$ python -q
>>> import numpy as np
>>> from numpy import linalg as LA
>>> np.set_printoptions(precision=3, suppress=True, linewidth=160)
>>> def rd(a):
...     return np.round(a, 3) + 0
... 
>>> m1 = np.array([[1.0, 1.0, -2.0, 3.0, 0.0],
...     [2.0, -2.0, 0.0, 1.0, 0.0],
...     [1.0, 1.0, 0.0, 1.0, 0.0],
...     [-2.0, -1.0, -2.0, 3.0, 0.0],
...     [0.0, 0.0, 0.0, 0.0, 0.0]])
>>> rd(np.sort(LA.eigvals(m1).real))
array([-2.752,  0.   ,  0.54 ,  2.106,  2.106])
>>> (m1 != 0).astype(int)
array([[1, 1, 1, 1, 0],
       [1, 1, 0, 1, 0],
       [1, 1, 0, 1, 0],
       [1, 1, 1, 1, 0],
       [0, 0, 0, 0, 0]])
>>> u = np.array([0, -3, -2, -3, -2, -1, -3, -3, 3, 3])
>>> rng = np.random.default_rng(7743)
>>> J = np.outer(rng.normal(size=18), u) + 0.1 * rng.normal(size=(18, 10))
>>> rd(J)
array([[ 0.199,  2.101,  1.306,  1.947,  1.455,  0.662,  1.929,  2.087, -1.992, -1.823],
       [ 0.039,  1.379,  0.781,  1.08 ,  0.801,  0.399,  1.16 ,  1.294, -1.453, -0.998],
       [ 0.041, -3.852, -2.572, -3.946, -2.611, -1.39 , -3.848, -3.468,  3.774,  3.903],
       [ 0.135, -3.576, -2.386, -3.64 , -2.356, -1.077, -3.619, -3.485,  3.551,  3.512],
       [ 0.045,  2.313,  1.413,  2.418,  1.51 ,  0.861,  2.209,  2.367, -2.062, -2.186],
       [ 0.114,  3.017,  2.108,  2.926,  2.189,  0.928,  3.026,  2.811, -3.026, -2.937],
       [-0.005, -1.365, -0.996, -1.31 , -0.829, -0.398, -1.326, -1.234,  1.261,  1.327],
       [ 0.272,  2.799,  1.846,  2.865,  1.759,  0.868,  2.83 ,  2.65 , -2.757, -2.629],
       [ 0.086, -2.475, -1.749, -2.432, -1.615, -0.86 , -2.488, -2.476,  2.329,  2.529],
       [-0.14 ,  0.277,  0.099, -0.146,  0.06 ,  0.059,  0.185,  0.07 ,  0.037,  0.03 ],
       [-0.074,  4.408,  2.864,  4.543,  3.096,  1.55 ,  4.512,  4.634, -4.618, -4.717],
       [ 0.023,  0.912,  0.638,  1.113,  0.84 ,  0.311,  0.888,  0.85 , -0.857, -0.872],
       [-0.112,  2.427,  1.727,  2.533,  1.575,  0.907,  2.605,  2.427, -2.616, -2.567],
       [-0.148, -1.357, -0.983, -1.274, -0.929, -0.276, -1.462, -1.418,  1.254,  1.378],
       [-0.009,  2.601,  1.738,  2.517,  1.701,  0.836,  2.65 ,  2.616, -2.673, -2.416],
       [-0.062, -4.362, -2.619, -4.322, -2.781, -1.327, -4.093, -4.169,  4.315,  4.347],
       [ 0.103,  2.475,  1.644,  2.433,  1.508,  0.607,  2.479,  2.507, -2.462, -2.463],
       [ 0.128,  3.011,  2.183,  3.031,  2.218,  1.076,  3.351,  3.236, -3.126, -3.254]])
>>> left, s, Vt = LA.svd(J)
>>> rd(s)
array([30.474,  0.637,  0.543,  0.529,  0.485,  0.424,  0.395,  0.305,  0.257,  0.154])
>>> np.argmax(s[:-1] / (s[1:] + 1e-6)) + 1
np.int64(1)
>>> A2 = left[:, :1] @ np.diag(s[:1]) @ Vt[:1]
>>> LA.matrix_rank(J, rtol=0.05)
np.int64(1)
>>> rd(np.abs(J - A2).max())
np.float64(0.299)
>>> F = np.eye(11, dtype=int)[rng.permutation(11)] * np.array([1, -2, -1, -2, -1, 1, -1, 1, 0, -1, 2])
>>> F
array([[ 0,  0,  0, -2,  0,  0,  0,  0,  0,  0,  0],
       [ 0, -2,  0,  0,  0,  0,  0,  0,  0,  0,  0],
       [ 0,  0,  0,  0,  0,  0, -1,  0,  0,  0,  0],
       [ 0,  0,  0,  0,  0,  0,  0,  0,  0, -1,  0],
       [ 0,  0,  0,  0, -1,  0,  0,  0,  0,  0,  0],
       [ 0,  0,  0,  0,  0,  0,  0,  1,  0,  0,  0],
       [ 1,  0,  0,  0,  0,  0,  0,  0,  0,  0,  0],
       [ 0,  0,  0,  0,  0,  1,  0,  0,  0,  0,  0],
       [ 0,  0,  0,  0,  0,  0,  0,  0,  0,  0,  0],
       [ 0,  0, -1,  0,  0,  0,  0,  0,  0,  0,  0],
       [ 0,  0,  0,  0,  0,  0,  0,  0,  0,  0,  2]])
>>> # null space of dimension 1
>>> F @ F
array([[ 0,  0,  0,  0,  0,  0,  0,  0,  0,  2,  0],
       [ 0,  4,  0,  0,  0,  0,  0,  0,  0,  0,  0],
       [-1,  0,  0,  0,  0,  0,  0,  0,  0,  0,  0],
       [ 0,  0,  1,  0,  0,  0,  0,  0,  0,  0,  0],
       [ 0,  0,  0,  0,  1,  0,  0,  0,  0,  0,  0],
       [ 0,  0,  0,  0,  0,  1,  0,  0,  0,  0,  0],
       [ 0,  0,  0, -2,  0,  0,  0,  0,  0,  0,  0],
       [ 0,  0,  0,  0,  0,  0,  0,  1,  0,  0,  0],
       [ 0,  0,  0,  0,  0,  0,  0,  0,  0,  0,  0],
       [ 0,  0,  0,  0,  0,  0,  1,  0,  0,  0,  0],
       [ 0,  0,  0,  0,  0,  0,  0,  0,  0,  0,  4]])
>>> np.flatnonzero(LA.matrix_power((F != 0) + (F.T != 0) + np.eye(11), 11)[6])
array([0, 2, 3, 6, 9])
>>> (F != 0).astype(int)
array([[0, 0, 0, 1, 0, 0, 0, 0, 0, 0, 0],
       [0, 1, 0, 0, 0, 0, 0, 0, 0, 0, 0],
       [0, 0, 0, 0, 0, 0, 1, 0, 0, 0, 0],
       [0, 0, 0, 0, 0, 0, 0, 0, 0, 1, 0],
       [0, 0, 0, 0, 1, 0, 0, 0, 0, 0, 0],
       [0, 0, 0, 0, 0, 0, 0, 1, 0, 0, 0],
       [1, 0, 0, 0, 0, 0, 0, 0, 0, 0, 0],
       [0, 0, 0, 0, 0, 1, 0, 0, 0, 0, 0],
       [0, 0, 0, 0, 0, 0, 0, 0, 0, 0, 0],
       [0, 0, 1, 0, 0, 0, 0, 0, 0, 0, 0],
       [0, 0, 0, 0, 0, 0, 0, 0, 0, 0, 1]])
